$ python -q
>>> import numpy as np
>>> np.set_printoptions(suppress=True, linewidth=200)
>>> tidy = lambda a: np.round(a, 2) + 0
>>> M = np.array([[-0.1, 0.9, 1.3, -0.3, -0.7, 0.8],
...     [2.5, -0.3, 0.9, 0.1, 2.1, -2.2],
...     [-0.7, 1.0, -0.9, 0.7, 0.2, -0.1],
...     [0.4, 0.4, 0.3, 0.7, -0.6, -1.0],
...     [0.0, 2.5, 1.2, 1.0, 0.7, -1.1],
...     [-1.2, 2.2, -0.5, -1.3, 1.9, 1.7]])
>>> M
array([[-0.1,  0.9,  1.3, -0.3, -0.7,  0.8],
       [ 2.5, -0.3,  0.9,  0.1,  2.1, -2.2],
       [-0.7,  1. , -0.9,  0.7,  0.2, -0.1],
       [ 0.4,  0.4,  0.3,  0.7, -0.6, -1. ],
       [ 0. ,  2.5,  1.2,  1. ,  0.7, -1.1],
       [-1.2,  2.2, -0.5, -1.3,  1.9,  1.7]])
>>> M[2] @ M[5]
np.float64(2.79)
>>> tidy(np.linalg.norm(M, 1)), tidy(np.linalg.norm(M, np.inf))
(np.float64(7.3), np.float64(8.8))
>>> tidy(np.linalg.norm(M, "nuc"))
np.float64(14.09)
>>> G = M.T @ M
>>> np.linalg.matrix_rank(G)
np.int64(6)
>>> np.allclose(G, G.T)
True
>>> tidy(np.linalg.svd(M, compute_uv=False) ** 2)
array([21.69, 16.58,  8.01,  3.91,  0.12,  0.04])
>>> np.trace(G), (M ** 2).sum()
(np.float64(50.35), np.float64(50.35))
>>> M.reshape(-1, 2)
array([[-0.1,  0.9],
       [ 1.3, -0.3],
       [-0.7,  0.8],
       [ 2.5, -0.3],
       [ 0.9,  0.1],
       [ 2.1, -2.2],
       [-0.7,  1. ],
       [-0.9,  0.7],
       [ 0.2, -0.1],
       [ 0.4,  0.4],
       [ 0.3,  0.7],
       [-0.6, -1. ],
       [ 0. ,  2.5],
       [ 1.2,  1. ],
       [ 0.7, -1.1],
       [-1.2,  2.2],
       [-0.5, -1.3],
       [ 1.9,  1.7]])
>>> M.ravel(order="F")
array([-0.1,  2.5, -0.7,  0.4,  0. , -1.2,  0.9, -0.3,  1. ,  0.4,  2.5,  2.2,  1.3,  0.9, -0.9,  0.3,  1.2, -0.5, -0.3,  0.1,  0.7,  0.7,  1. , -1.3, -0.7,  2.1,  0.2, -0.6,  0.7,  1.9,  0.8, -2.2,
       -0.1, -1. , -1.1,  1.7])
>>> T = M.reshape(6, 2, -1)
>>> np.swapaxes(T, 1, 2)[0]
array([[-0.1, -0.3],
       [ 0.9, -0.7],
       [ 1.3,  0.8]])
>>> T.transpose(1, 0, 2)
array([[[-0.1,  0.9,  1.3],
        [ 2.5, -0.3,  0.9],
        [-0.7,  1. , -0.9],
        [ 0.4,  0.4,  0.3],
        [ 0. ,  2.5,  1.2],
        [-1.2,  2.2, -0.5]],

       [[-0.3, -0.7,  0.8],
        [ 0.1,  2.1, -2.2],
        [ 0.7,  0.2, -0.1],
        [ 0.7, -0.6, -1. ],
        [ 1. ,  0.7, -1.1],
        [-1.3,  1.9,  1.7]]])
>>> T[:, 0]
array([[-0.1,  0.9,  1.3],
       [ 2.5, -0.3,  0.9],
       [-0.7,  1. , -0.9],
       [ 0.4,  0.4,  0.3],
       [ 0. ,  2.5,  1.2],
       [-1.2,  2.2, -0.5]])
>>> T.shape
(6, 2, 3)
